% ipython --no-banner

In [1]: import numpy as np

In [2]: import numpy.linalg as la

In [3]: np.set_printoptions(precision=2, suppress=True, linewidth=140)

In [4]: tidy = lambda a: np.round(a, 2) + 0

In [5]: X = np.load("arr.npy")

In [6]: X
Out[6]: 
array([[-1,  2,  2,  2,  1,  1,  2,  1, -2,  1,  1, -1,  1],
       [ 0,  3,  0,  2,  2,  0,  3,  3, -2,  2,  1,  1,  3],
       [ 0,  3, -1,  0,  2,  1,  5,  3, -4,  4,  2,  0,  4],
       [ 2,  4, -3, -2,  3,  2,  7,  4, -4,  4,  0, -2,  4],
       [ 1,  3, -3, -1,  1,  2,  9,  2, -3,  2,  0, -1,  5],
       [ 1,  1, -5, -2,  3,  4, 10,  1, -4,  2, -1, -3,  4],
       [ 0, -1, -5,  0,  3,  4, 12,  0, -3,  0, -1, -2,  4],
       [-1,  1, -7, -2,  1,  5, 12,  0, -2, -1,  1, -4,  4],
       [-3,  2, -7, -3,  3,  3, 12,  1, -4, -3, -1, -2,  3],
       [-1,  0, -5, -5,  3,  5, 13,  1, -5, -1,  1, -4,  3],
       [-2, -1, -6, -5,  1,  3, 13, -1, -3, -2,  3, -3,  5],
       [-1, -1, -5, -5,  3,  5, 12,  1, -1,  0,  4, -2,  5],
       [ 0,  0, -6, -3,  4,  6, 12, -1, -1,  0,  4, -1,  6],
       [-1,  1, -6, -1,  2,  6, 12, -1, -3, -2,  4,  1,  7],
       [ 0,  1, -5,  1,  1,  4, 10, -2, -1,  0,  4,  3,  9],
       [ 0,  1, -6,  3,  0,  2, 10, -1, -2,  0,  2,  1, 11],
       [ 2,  1, -6,  5,  2,  3,  8, -1,  0,  0,  1,  0,  9],
       [ 2,  0, -4,  5,  1,  1,  8, -2,  2,  1,  1,  0, 10],
       [ 4, -1, -6,  3, -1,  2,  6, -3,  1, -1, -1,  1, 12],
       [ 5, -2, -4,  4,  1,  3,  5, -1,  1, -2,  0,  3, 12],
       [ 6, -3, -2,  2, -1,  5,  5,  1,  2, -4,  1,  2, 11],
       [ 5, -2, -4,  1, -1,  4,  5,  0,  1, -3,  1,  2,  9],
       [ 7,  0, -3,  3, -2,  4,  6,  1,  1, -5,  3,  1,  8],
       [ 7,  1, -2,  5, -3,  5,  4,  3, -1, -4,  4,  2,  6],
       [ 5,  2, -1,  4, -4,  6,  4,  1, -2, -6,  4,  2,  5],
       [ 3,  0,  0,  2, -4,  4,  6, -1, -2, -7,  6,  0,  5],
       [ 1, -2, -1,  3, -3,  3,  4, -2, -3, -9,  4,  0,  4]])

In [7]: C = X[[0, 24]].astype(float)

In [8]: for _ in range(3):
   ...:     lab = la.norm(X[:, None] - C, axis=-1).argmin(axis=1)
   ...:     C = np.array([X[lab == j].mean(axis=0) for j in range(2)])
   ...: 

In [9]: lab
Out[9]: array([0, 0, 0, 0, 0, 0, 0, 0, 0, 0, 0, 0, 0, 0, 1, 1, 1, 1, 1, 1, 1, 1, 1, 1, 1, 1, 1])

In [10]: np.abs(C[1] - C[0]).argmax()
Out[10]: np.int64(3)
